$ ipython --no-banner

In [1]: import numpy as np

In [2]: from numpy import linalg as LA

In [3]: np.set_printoptions(precision=3, suppress=True, linewidth=120)

In [4]: rnd = lambda a: np.round(a, 3) + 0

In [5]: arr = np.loadtxt("arr.csv", delimiter=",")

In [6]: rnd(arr)
Out[6]: 
array([[-0.327, -0.241, -0.18 , -0.318, -0.409, -0.731],
       [ 0.273, -0.466,  0.382, -0.267,  0.633, -0.301],
       [-0.055,  0.648, -0.417, -0.248,  0.519, -0.269],
       [-0.491, -0.361, -0.319, -0.472,  0.185,  0.519],
       [ 0.382, -0.407, -0.733,  0.37 ,  0.099, -0.072],
       [-0.655, -0.094,  0.096,  0.638,  0.344, -0.169]])

In [7]: vec = np.array([2, -1, 1, 0, 2, 2])

In [8]: rnd(LA.det(arr))
Out[8]: np.float64(-1.0)

In [9]: rnd(arr.T @ (arr @ vec))
Out[9]: array([ 2., -1.,  1.,  0.,  2.,  2.])

In [10]: rnd(np.abs(LA.eigvals(arr)))
Out[10]: array([1., 1., 1., 1., 1., 1.])

In [11]: [p for p in range(1, 25) if np.allclose(LA.matrix_power(arr, p), np.eye(6))]
Out[11]: []

In [12]: rnd(LA.inv(arr))
Out[12]: 
array([[-0.327,  0.273, -0.055, -0.491,  0.382, -0.655],
       [-0.241, -0.466,  0.648, -0.361, -0.407, -0.094],
       [-0.18 ,  0.382, -0.417, -0.319, -0.733,  0.096],
       [-0.318, -0.267, -0.248, -0.472,  0.37 ,  0.638],
       [-0.409,  0.633,  0.519,  0.185,  0.099,  0.344],
       [-0.731, -0.301, -0.269,  0.519, -0.072, -0.169]])

In [13]: F = np.load("m.npy")

In [14]: F
Out[14]: 
array([[ 2.,  1.,  0., -1.],
       [ 0.,  4.,  0., -2.],
       [ 0.,  2.,  2., -2.],
       [-2.,  5.,  2., -3.]])

In [15]: rnd(LA.eigvals(F).sum().real)
Out[15]: np.float64(5.0)

In [16]: rnd(np.poly(F))
Out[16]: array([ 1., -5.,  8., -4.,  0.])

In [17]: rnd(LA.det(F.T))
Out[17]: np.float64(0.0)

In [18]: vec = np.array([0, -1, 0, -1])

In [19]: LA.norm(F @ vec) <= LA.norm(F, 2) * LA.norm(vec) + 1e-9
Out[19]: np.True_

In [20]: (F @ vec).argmax()
Out[20]: np.int64(0)

In [21]: F * vec
Out[21]: 
array([[ 0., -1.,  0.,  1.],
       [ 0., -4.,  0.,  2.],
       [ 0., -2.,  0.,  2.],
       [-0., -5.,  0.,  3.]])

In [22]: F @ (2 * vec)
Out[22]: array([ 0., -4.,  0., -4.])

In [23]: u = np.array([0, 8, 6])

In [24]: np.convolve(F[2], u)
Out[24]: array([  0.,   0.,  16.,  28.,  -4., -12.])

In [25]: np.cross(F[2, :3], F[1, :3])
Out[25]: array([-8.,  0.,  0.])

In [26]: np.correlate(F[2], F[1], "full")
Out[26]: array([ 0., -4., -4., 12.,  8., -8.,  0.])

In [27]: np.array([np.convolve(row, u, "same") for row in F])
Out[27]: 
array([[ 16.,  20.,   6.,  -8.],
       [  0.,  32.,  24., -16.],
       [  0.,  16.,  28.,  -4.],
       [-16.,  28.,  46., -12.]])

In [28]: np.allclose(F[:-1].T @ LA.lstsq(F[:-1].T, F[-1])[0], F[-1])
Out[28]: True

In [29]: LA.lstsq(F[:-1].T, F[-1])[2]
Out[29]: np.int32(3)

In [30]: J = np.loadtxt("out4.csv", delimiter=",")

In [31]: rnd(J)
Out[31]: 
array([[0.2  , 0.   , 0.2  , 0.2  , 0.   , 0.   , 0.   , 0.   , 0.2  , 0.2  ],
       [0.   , 0.2  , 0.2  , 0.2  , 0.2  , 0.   , 0.2  , 0.   , 0.   , 0.   ],
       [0.2  , 0.   , 0.2  , 0.2  , 0.   , 0.2  , 0.   , 0.2  , 0.   , 0.   ],
       [0.2  , 0.2  , 0.2  , 0.2  , 0.   , 0.   , 0.   , 0.   , 0.   , 0.2  ],
       [0.   , 0.   , 0.   , 0.   , 0.25 , 0.   , 0.25 , 0.25 , 0.   , 0.25 ],
       [0.   , 0.167, 0.167, 0.   , 0.   , 0.167, 0.   , 0.167, 0.167, 0.167],
       [0.   , 0.   , 0.   , 0.5  , 0.   , 0.   , 0.5  , 0.   , 0.   , 0.   ],
       [0.143, 0.143, 0.143, 0.143, 0.143, 0.   , 0.   , 0.143, 0.   , 0.143],
       [0.333, 0.   , 0.   , 0.   , 0.   , 0.   , 0.   , 0.333, 0.333, 0.   ],
       [0.   , 0.   , 0.   , 0.   , 0.25 , 0.25 , 0.25 , 0.   , 0.   , 0.25 ]])

In [32]: rnd(LA.norm(J, "nuc"))
Out[32]: np.float64(4.024)

In [33]: rnd(LA.norm(J) ** 2 / LA.norm(J, 2) ** 2)
Out[33]: np.float64(2.256)

In [34]: rnd(LA.norm(J[4] - J[3]))
Out[34]: np.float64(0.592)

In [35]: rnd(LA.norm(J, axis=1))
Out[35]: array([0.447, 0.447, 0.447, 0.447, 0.5  , 0.408, 0.707, 0.378, 0.577, 0.5  ])

In [36]: rnd(LA.norm(J[4], 1)), rnd(LA.norm(J[4], np.inf))
Out[36]: (np.float64(1.0), np.float64(0.25))

In [37]: rnd(LA.norm(J, axis=0))
Out[37]: array([0.502, 0.358, 0.456, 0.656, 0.431, 0.361, 0.644, 0.512, 0.423, 0.503])

In [38]: rnd(LA.norm(J, 2))
Out[38]: np.float64(1.04)

In [39]: rnd(LA.norm(J, 1)), rnd(LA.norm(J, np.inf))
Out[39]: (np.float64(1.443), np.float64(1.0))

In [40]: J[4] @ J[3]
Out[40]: np.float64(0.05)
